% ipython --no-banner

In [1]: import numpy as np

In [2]: np.set_printoptions(precision=3, suppress=True, linewidth=200)

In [3]: def tidy(a):
   ...:     return np.round(a, 3) + 0
   ...: 

In [4]: F = np.load("run13.npy")

In [5]: tidy(F)
Out[5]: 
array([[ 0.388,  2.939, -0.462],
       [-2.972,  0.403,  0.069],
       [-0.129, -0.449, -2.963]])

In [6]: x0 = np.array([-3, -4, -3])

In [7]: a = np.maximum(F @ x0, 0)

In [8]: tidy(a)
Out[8]: array([ 0.   ,  7.099, 11.075])

In [9]: tidy(np.maximum(F @ (3 * x0), 0))
Out[9]: array([ 0.   , 21.298, 33.225])

In [10]: tidy(F * (a > 1e-9)[:, None])
Out[10]: 
array([[ 0.   ,  0.   ,  0.   ],
       [-2.972,  0.403,  0.069],
       [-0.129, -0.449, -2.963]])

In [11]: tidy(np.tanh(F @ x0))
Out[11]: array([-1.,  1.,  1.])

In [12]: mat = np.load("a.npy")

In [13]: mat
Out[13]: 
array([[-10.984,   9.314,  -6.494],
       [  9.014,   3.684, -16.391],
       [ 13.136,   8.445,   3.201],
       [ -5.28 ,  -5.792, -20.499],
       [ -7.472, -35.048,  30.867],
       [-15.6  ,  20.68 ,  -8.097],
       [ -9.921,   8.388,  -6.904],
       [-17.976, -27.848,  11.617],
       [-13.088,  18.439, -18.437],
       [ -9.915,  10.835,  -0.397]])

In [14]: P = mat @ np.linalg.solve(mat.T @ mat, mat.T)

In [15]: np.linalg.matrix_rank(np.eye(10) - P)
Out[15]: np.int64(7)

In [16]: np.trace(P)
Out[16]: np.float64(3.0)

In [17]: B = np.c_[mat[:, :1] @ np.array([[5]]), np.array([-1, -3, 1, -3, 0, 0, 2, 3, -1, 1])]

In [18]: tidy(B)
Out[18]: 
array([[-54.92 ,  -1.   ],
       [ 45.07 ,  -3.   ],
       [ 65.68 ,   1.   ],
       [-26.4  ,  -3.   ],
       [-37.36 ,   0.   ],
       [-78.   ,   0.   ],
       [-49.605,   2.   ],
       [-89.88 ,   3.   ],
       [-65.44 ,  -1.   ],
       [-49.575,   1.   ]])

In [19]: np.linalg.matrix_rank(np.c_[mat, B])
Out[19]: np.int64(4)

In [20]: tidy(np.linalg.lstsq(mat, B[:, 0])[0])
Out[20]: array([5., 0., 0.])

In [21]: P = B @ np.linalg.solve(B.T @ B, B.T)

In [22]: tidy(np.trace(P))
Out[22]: np.float64(2.0)

In [23]: tidy(np.linalg.eigvalsh(P))
Out[23]: array([0., 0., 0., 0., 0., 0., 0., 0., 1., 1.])

In [24]: A = np.loadtxt("dump.csv", delimiter=",")

In [25]: A
Out[25]: 
array([[ 2.017,  1.707, -1.5  ],
       [ 1.598,  2.478, -1.434],
       [ 1.682,  2.054, -1.38 ],
       [ 1.761,  2.026, -1.219],
       [ 2.407,  2.152, -1.173],
       [ 2.204,  1.638, -1.09 ],
       [ 1.893,  2.098, -0.698],
       [ 1.975,  2.196, -0.887],
       [-0.954, -1.589,  0.749],
       [-1.25 , -1.565,  1.154],
       [-1.057, -1.928,  0.442],
       [-1.353, -1.594,  1.547],
       [-1.15 , -1.662,  1.612],
       [-0.981, -1.909,  0.887],
       [-0.625, -1.694,  0.488],
       [-0.805, -1.599,  0.817],
       [ 0.495,  0.281, -1.187],
       [ 0.582,  0.104, -0.973],
       [ 1.126, -0.256, -0.89 ],
       [ 0.841,  0.225, -1.28 ],
       [ 1.51 , -0.006, -1.04 ],
       [ 1.061,  0.322, -0.96 ],
       [ 0.976,  0.071, -1.07 ],
       [ 0.732, -0.545, -0.748]])

In [26]: Xs = (A - A.mean(axis=0)) / A.std(axis=0)

In [27]: np.argwhere(np.abs(Xs) > 2)
Out[27]: array([], shape=(0, 2), dtype=int64)

In [28]: b = np.linalg.lstsq(np.delete(Xs, 0, axis=1), Xs[:, 0])[0]

In [29]: tidy(1 - np.var(Xs[:, 0] - np.delete(Xs, 0, axis=1) @ b))
Out[29]: np.float64(0.934)

In [30]: q, Rm = np.linalg.qr(mat)

In [31]: np.allclose(Rm.T @ Rm, mat.T @ mat)
Out[31]: True

In [32]: tidy(abs(Rm[0, 0])), tidy(np.linalg.norm(mat[:, 0]))
Out[32]: (np.float64(37.319), np.float64(37.319))

In [33]: P = np.triu(np.array([[-8, -7, 9], [-7, -2, 1], [9, -2, 9]]), 1) + np.eye(3)

In [34]: B = P @ F @ np.linalg.inv(P)

In [35]: np.linalg.matrix_rank(B)
Out[35]: np.int64(3)

In [36]: tidy(np.poly(B))
Out[36]: array([ 1.   ,  2.173,  6.519, 27.   ])

In [37]: tidy(np.linalg.det(B))
Out[37]: np.float64(-27.0)

In [38]: tidy(np.trace(B)), tidy(np.trace(F))
Out[38]: (np.float64(-2.173), np.float64(-2.173))

In [39]: tidy(B)
Out[39]: 
array([[  20.029,  136.278, -344.151],
       [  -3.101,  -21.755,   46.772],
       [  -0.129,   -1.354,   -0.447]])

In [40]: cent = A[[1, 6]].astype(float)

In [41]: for _ in range(6):
    ...:     z = np.linalg.norm(A[:, None] - cent, axis=-1).argmin(axis=1)
    ...:     cent = np.array([A[z == j].mean(axis=0) for j in range(2)])
    ...: 

In [42]: z
Out[42]: array([0, 0, 0, 0, 0, 0, 0, 0, 1, 1, 1, 1, 1, 1, 1, 1, 1, 1, 1, 1, 1, 1, 1, 1])

In [43]: tidy(cent[1] - cent[0])
Out[43]: array([-1.995, -2.878,  1.144])

In [44]: tidy(cent)
Out[44]: 
array([[ 1.942,  2.044, -1.173],
       [-0.053, -0.834, -0.028]])

In [45]: np.abs(cent[1] - cent[0]).argmax()
Out[45]: np.int64(1)
